$ ipython --no-banner

In [1]: import numpy as np

In [2]: from numpy import linalg as LA

In [3]: np.set_printoptions(suppress=True, linewidth=200)

In [4]: def rd(a):
   ...:     return np.round(a, 2) + 0
   ...: 

In [5]: arr = np.load("sample2.npy")

In [6]: arr
Out[6]: 
array([[-0.14, -3.61,  2.13],
       [ 4.85,  1.45,  1.07],
       [ 0.56, -1.02,  4.11],
       [ 2.33, -0.2 , -3.06],
       [ 1.96, -1.92,  0.47],
       [ 2.05,  0.69, -0.25],
       [ 1.93,  2.49,  1.61],
       [ 0.59, -1.28, -0.17],
       [-2.35,  0.44, -2.47],
       [-0.02,  0.11,  0.92],
       [ 3.38, -0.75,  0.99],
       [ 0.76, -0.38,  4.19],
       [-2.64,  1.15, -0.46],
       [ 4.54, -6.96, -1.41],
       [-0.74, -2.89, -2.29],
       [ 0.67,  0.95,  1.7 ],
       [-4.18, -0.63, -0.99],
       [ 0.09, -1.97,  2.66],
       [ 3.37,  0.41,  4.02]])

In [7]: cen = arr - arr.mean(axis=0)

In [8]: U, sig, VT = LA.svd(cen, full_matrices=False)

In [9]: print(rd(cen.mean(axis=0)))
[0. 0. 0.]

In [10]: LA.matrix_rank(cen)
Out[10]: np.int64(3)

In [11]: rd(sig)
Out[11]: array([10.73,  9.8 ,  7.67])

In [12]: rd((sig ** 2).sum() ** 2 / (sig ** 4).sum())
Out[12]: np.float64(2.81)

In [13]: np.searchsorted(np.cumsum(sig ** 2) / (sig ** 2).sum(), 0.9) + 1
Out[13]: np.int64(3)

In [14]: cen = arr - arr.mean(axis=0)

In [15]: evecs = LA.svd(cen)[2][:2]

In [16]: B = cen - cen @ evecs.T @ evecs

In [17]: rd(LA.norm(B) / LA.norm(cen))
Out[17]: np.float64(0.47)

In [18]: rd(np.cov(cen @ evecs.T, rowvar=False))
Out[18]: 
array([[6.39, 0.  ],
       [0.  , 5.33]])

In [19]: print(rd(np.diag(evecs.T @ evecs)))
[0.78 0.63 0.58]

In [20]: D = LA.norm(arr[:, None] - arr[None], axis=-1)

In [21]: D[18].round(6).argsort(kind="stable")[:4]
Out[21]: array([18, 11,  2, 10])

In [22]: LA.matrix_rank(D ** 2)
Out[22]: np.int64(5)

In [23]: D.mean(axis=1).argmax()
Out[23]: np.int64(13)

In [24]: m1 = np.array([[4, 6, 0, 14, 21, 0],
    ...:     [0, 2, 0, 0, 7, 0],
    ...:     [4, 4, 6, 14, 14, 21],
    ...:     [10, 15, 0, 10, 15, 0],
    ...:     [0, 5, 0, 0, 5, 0],
    ...:     [10, 10, 15, 10, 10, 15]])

In [25]: O, evecs = LA.qr(m1[:, :5])[0], LA.qr(m1[:, 5:])[0]

In [26]: sig = LA.svd(O.T @ evecs, compute_uv=False)

In [27]: print(rd(sig))
[0.95]

In [28]: print(rd(LA.det(m1)))
-562500.0

In [29]: assert m1 == m1.T
Traceback (most recent call last):
  Cell In[29], line 1
    assert m1 == m1.T
ValueError: The truth value of an array with more than one element is ambiguous. Use a.any() or a.all()


In [30]: print(m1 @ m1)
[[156 351   0 196 441   0]
 [  0  39   0   0  49   0]
 [390 546 351 490 686 441]
 [140 315   0 240 540   0]
 [  0  35   0   0  60   0]
 [350 490 315 600 840 540]]

In [31]: np.allclose(m1, m1.T)
Out[31]: False

In [32]: J = np.load("out5.npy")

In [33]: J
Out[33]: 
array([[-0.9,  0.6, -1.2],
       [ 0. , -0.7, -0.8],
       [-0.6,  2.1,  0.6],
       [-0.6, -0.1,  0.7],
       [ 0. ,  2.1,  0.2],
       [-1.1,  0.5,  1.8],
       [ 0.5, -0.8, -1.5],
       [-0.9, -0.2, -0.6],
       [-1.1, -1.8,  0.6],
       [ 0.8, -0.2, -1.3],
       [-2.2, -1.9, -0.2],
       [-1.4,  0.4,  0.9],
       [ 0.2,  0. ,  1.6],
       [-0.2, -0.8, -0.6]])

In [34]: D = LA.norm(J[:, None] - J[None], axis=-1)

In [35]: rd(D[:5, :5])
Out[35]: 
array([[0.  , 1.63, 2.36, 2.05, 2.24],
       [1.63, 0.  , 3.19, 1.72, 2.97],
       [2.36, 3.19, 0.  , 2.2 , 0.72],
       [2.05, 1.72, 2.2 , 0.  , 2.33],
       [2.24, 2.97, 0.72, 2.33, 0.  ]])

In [36]: D.mean(axis=1).argmax()
Out[36]: np.int64(10)

In [37]: cen = (J - J.mean(axis=0)) / J.std(axis=0)

In [38]: cen.std(axis=0)
Out[38]: array([1., 1., 1.])

In [39]: c = LA.lstsq(np.delete(cen, 1, axis=1), cen[:, 1])[0]

In [40]: rd(c)
Out[40]: array([0.34, 0.37])

In [41]: B = np.c_[J[:, :2] @ np.array([[0, 0], [-2, 2]]), np.array([4, -1, -5, 0, -3, -1, 4, -2, 5, 4, -4, -5, -2, 4])]

In [42]: B
Out[42]: 
array([[-1.2,  1.2,  4. ],
       [ 1.4, -1.4, -1. ],
       [-4.2,  4.2, -5. ],
       [ 0.2, -0.2,  0. ],
       [-4.2,  4.2, -3. ],
       [-1. ,  1. , -1. ],
       [ 1.6, -1.6,  4. ],
       [ 0.4, -0.4, -2. ],
       [ 3.6, -3.6,  5. ],
       [ 0.4, -0.4,  4. ],
       [ 3.8, -3.8, -4. ],
       [-0.8,  0.8, -5. ],
       [ 0. ,  0. , -2. ],
       [ 1.6, -1.6,  4. ]])

In [43]: rd(LA.norm(B - J @ LA.lstsq(J, B)[0], axis=0))
Out[43]: array([0.  , 0.  , 9.65])

In [44]: rd(LA.norm(LA.qr(J)[0].T @ B, axis=0) ** 2 / ((B ** 2).sum(axis=0) + 1e-12))
Out[44]: array([1.  , 1.  , 0.46])

In [45]: LA.matrix_rank(B)
Out[45]: np.int64(2)

In [46]: basis = B[[5, 6]].astype(float)

In [47]: for _ in range(6):
    ...:     idx = LA.norm(B[:, None] - basis, axis=-1).argmin(axis=1)
    ...:     basis = np.array([B[idx == j].mean(axis=0) for j in range(2)])
    ...: 

In [48]: idx
Out[48]: array([1, 0, 0, 0, 0, 0, 1, 0, 1, 1, 0, 0, 0, 1])

In [49]: np.bincount(idx)
Out[49]: array([9, 5])

In [50]: np.abs(basis[1] - basis[0]).argmax()
Out[50]: np.int64(2)

In [51]: print(rd(basis))
[[-0.49  0.49 -2.56]
 [ 1.2  -1.2   4.2 ]]

In [52]: x = np.array([-1, 1, 2, 3, 0, 0])

In [53]: rhs = m1 @ x

In [54]: c, lr = np.zeros(6), 1 / LA.norm(m1, 2) ** 2

In [55]: for i in range(6):
    ...:     c -= lr * m1.T @ (m1 @ c - rhs)
    ...:     if i % 2 == 0: print(i, round(LA.norm(m1 @ c - rhs), 2))
    ...: 
0 13.17
2 11.39
4 10.44

In [56]: rd(c)
Out[56]: array([0.56, 0.57, 0.66, 0.97, 1.02, 0.95])

In [57]: rd(LA.cond(m1))
Out[57]: np.float64(37.1)

In [58]: feats = np.load("mat.npy")

In [59]: feats
Out[59]: 
array([[-0.25,  1.14, -1.61],
       [-0.45, -0.94,  0.71],
       [-1.05, -0.38, -0.53],
       [ 0.99,  0.3 ,  0.57]])

In [60]: B = np.array([[-7, 2], [8, 5]])

In [61]: basis = np.kron(B, feats)

In [62]: basis.shape
Out[62]: (8, 6)

In [63]: f = np.array([2, 1, 1])

In [64]: rd(np.correlate(feats[2], feats[1], "full"))
Out[64]: array([-0.75,  0.72,  0.45,  0.67,  0.24])

In [65]: rd(np.array([np.convolve(row, f, "same") for row in feats]))
Out[65]: 
array([[ 2.03, -2.33, -0.47],
       [-2.33,  0.03, -0.23],
       [-1.81, -2.49, -0.91],
       [ 1.59,  2.43,  0.87]])

In [66]: rd(np.polyval(f, feats[2]))
Out[66]: array([2.16, 0.91, 1.03])
